In [1]: import numpy as np

In [2]: np.set_printoptions(precision=2, suppress=True, linewidth=160, sign=" ")

In [3]: rd = lambda a: np.round(a, 2) + 0

In [4]: t = np.deg2rad(45)

In [5]: m1 = np.eye(6)

In [6]: m1[np.ix_([1, 3], [1, 3])] = [[np.cos(t), -np.sin(t)], [np.sin(t), np.cos(t)]]

In [7]: rd(m1)
Out[7]: 
array([[ 1.  ,  0.  ,  0.  ,  0.  ,  0.  ,  0.  ],
       [ 0.  ,  0.71,  0.  , -0.71,  0.  ,  0.  ],
       [ 0.  ,  0.  ,  1.  ,  0.  ,  0.  ,  0.  ],
       [ 0.  ,  0.71,  0.  ,  0.71,  0.  ,  0.  ],
       [ 0.  ,  0.  ,  0.  ,  0.  ,  1.  ,  0.  ],
       [ 0.  ,  0.  ,  0.  ,  0.  ,  0.  ,  1.  ]])

In [8]: rng = np.random.default_rng(80552)

In [9]: lab = rng.permutation(6)

In [10]: A2 = m1[:, lab] * rng.choice([-1, 1], 6)

In [11]: rd(A2)
Out[11]: 
array([[ 0.  ,  0.  ,  0.  , -1.  ,  0.  ,  0.  ],
       [ 0.  ,  0.71, -0.71,  0.  ,  0.  ,  0.  ],
       [ 0.  ,  0.  ,  0.  ,  0.  ,  0.  , -1.  ],
       [ 0.  ,  0.71,  0.71,  0.  ,  0.  ,  0.  ],
       [ 1.  ,  0.  ,  0.  ,  0.  ,  0.  ,  0.  ],
       [ 0.  ,  0.  ,  0.  ,  0.  ,  1.  ,  0.  ]])

In [12]: Uu, _, Vh = np.linalg.svd(m1.T @ A2)

In [13]: rd(Uu @ Vh)
Out[13]: 
array([[ 0.,  0.,  0., -1.,  0.,  0.],
       [ 0.,  1.,  0.,  0.,  0.,  0.],
       [ 0.,  0.,  0.,  0.,  0., -1.],
       [ 0.,  0.,  1.,  0.,  0.,  0.],
       [ 1.,  0.,  0.,  0.,  0.,  0.],
       [ 0.,  0.,  0.,  0.,  1.,  0.]])

In [14]: lab
Out[14]: array([ 4,  1,  3,  0,  5,  2])

In [15]: x0 = np.array([1, 2, -1, -3, 1, 1])

In [16]: rd(np.sort(np.abs(np.degrees(np.angle(np.linalg.eigvals(m1))))))
Out[16]: array([  0.,   0.,   0.,   0.,  45.,  45.])

In [17]: rd(np.linalg.inv(m1))
Out[17]: 
array([[ 1.  ,  0.  ,  0.  ,  0.  ,  0.  ,  0.  ],
       [ 0.  ,  0.71,  0.  ,  0.71,  0.  ,  0.  ],
       [ 0.  ,  0.  ,  1.  ,  0.  ,  0.  ,  0.  ],
       [ 0.  , -0.71,  0.  ,  0.71,  0.  ,  0.  ],
       [ 0.  ,  0.  ,  0.  ,  0.  ,  1.  ,  0.  ],
       [ 0.  ,  0.  ,  0.  ,  0.  ,  0.  ,  1.  ]])

In [18]: q, V = np.linalg.qr(m1[:, :4])[0], np.linalg.qr(m1[:, 4:])[0]

In [19]: sv = np.linalg.svd(q.T @ V, compute_uv=False)

In [20]: (sv > 0.9).sum()
Out[20]: np.int64(0)

In [21]: rd(m1 @ m1)
Out[21]: 
array([[ 1.,  0.,  0.,  0.,  0.,  0.],
       [ 0.,  0.,  0., -1.,  0.,  0.],
       [ 0.,  0.,  1.,  0.,  0.,  0.],
       [ 0.,  1.,  0.,  0.,  0.,  0.],
       [ 0.,  0.,  0.,  0.,  1.,  0.],
       [ 0.,  0.,  0.,  0.,  0.,  1.]])
